$ python -q
>>> import numpy as np
>>> np.set_printoptions(precision=2, suppress=True, linewidth=140, sign=" ")
>>> rd = lambda a: np.round(a, 2) + 0
>>> A = np.loadtxt("data.csv", delimiter=",")
>>> A
array([[ 1.,  0., -1.,  0.,  0.,  0.,  1.,  0.,  0.],
       [ 0.,  1.,  0.,  2.,  0.,  0.,  0., -1.,  0.],
       [ 2.,  0.,  2.,  0.,  0.,  0.,  2.,  0.,  0.],
       [ 0., -1.,  0., -1.,  0.,  0.,  0.,  0.,  0.],
       [ 0.,  0.,  0.,  0., -1.,  0.,  0.,  0.,  1.],
       [ 0.,  0.,  0.,  0.,  2.,  1.,  0.,  0.,  1.],
       [ 2.,  0.,  0.,  0.,  0.,  0.,  0.,  0.,  0.],
       [ 0., -2.,  0.,  0.,  0.,  0.,  0.,  2.,  0.],
       [ 0.,  0.,  0.,  0., -1., -1.,  0.,  0.,  0.]])
>>> # splits into 3 blocks
>>> u = np.array([3, -2])
>>> np.array([np.convolve(row, u, "same") for row in A])
array([[ 3., -2., -3.,  2.,  0.,  0.,  3., -2.,  0.],
       [ 0.,  3., -2.,  6., -4.,  0.,  0., -3.,  2.],
       [ 6., -4.,  6., -4.,  0.,  0.,  6., -4.,  0.],
       [ 0., -3.,  2., -3.,  2.,  0.,  0.,  0.,  0.],
       [ 0.,  0.,  0.,  0., -3.,  2.,  0.,  0.,  3.],
       [ 0.,  0.,  0.,  0.,  6., -1., -2.,  0.,  3.],
       [ 6., -4.,  0.,  0.,  0.,  0.,  0.,  0.,  0.],
       [ 0., -6.,  4.,  0.,  0.,  0.,  0.,  6., -4.],
       [ 0.,  0.,  0.,  0., -3., -1.,  2.,  0.,  0.]])
>>> np.convolve(A[0], u)
array([ 3., -2., -3.,  2.,  0.,  0.,  3., -2.,  0.,  0.])
>>> np.correlate(A[0], A[8], "full")
array([ 0.,  0.,  0., -1., -1.,  1.,  1.,  0.,  0., -1., -1.,  0.,  0.,  0.,  0.,  0.,  0.])
>>> np.cross(A[0, :3], A[8, :3])
array([ 0., -0.,  0.])
>>> vec = np.array([0, 3, 2, -1, 0, -3, -3, 1, 3])
>>> y = A @ vec
>>> y
array([-5.,  0., -2., -2.,  3.,  0.,  0., -4.,  3.])
>>> rd(np.linalg.solve(A, -3 * y))
array([ 0., -9., -6.,  3.,  0.,  9.,  9., -3., -9.])
>>> rd(np.linalg.solve(A, A[:, 0]))
array([ 1.,  0.,  0.,  0.,  0.,  0.,  0.,  0.,  0.])
>>> rd(np.linalg.solve(A, y))
array([ 0.,  3.,  2., -1.,  0., -3., -3.,  1.,  3.])
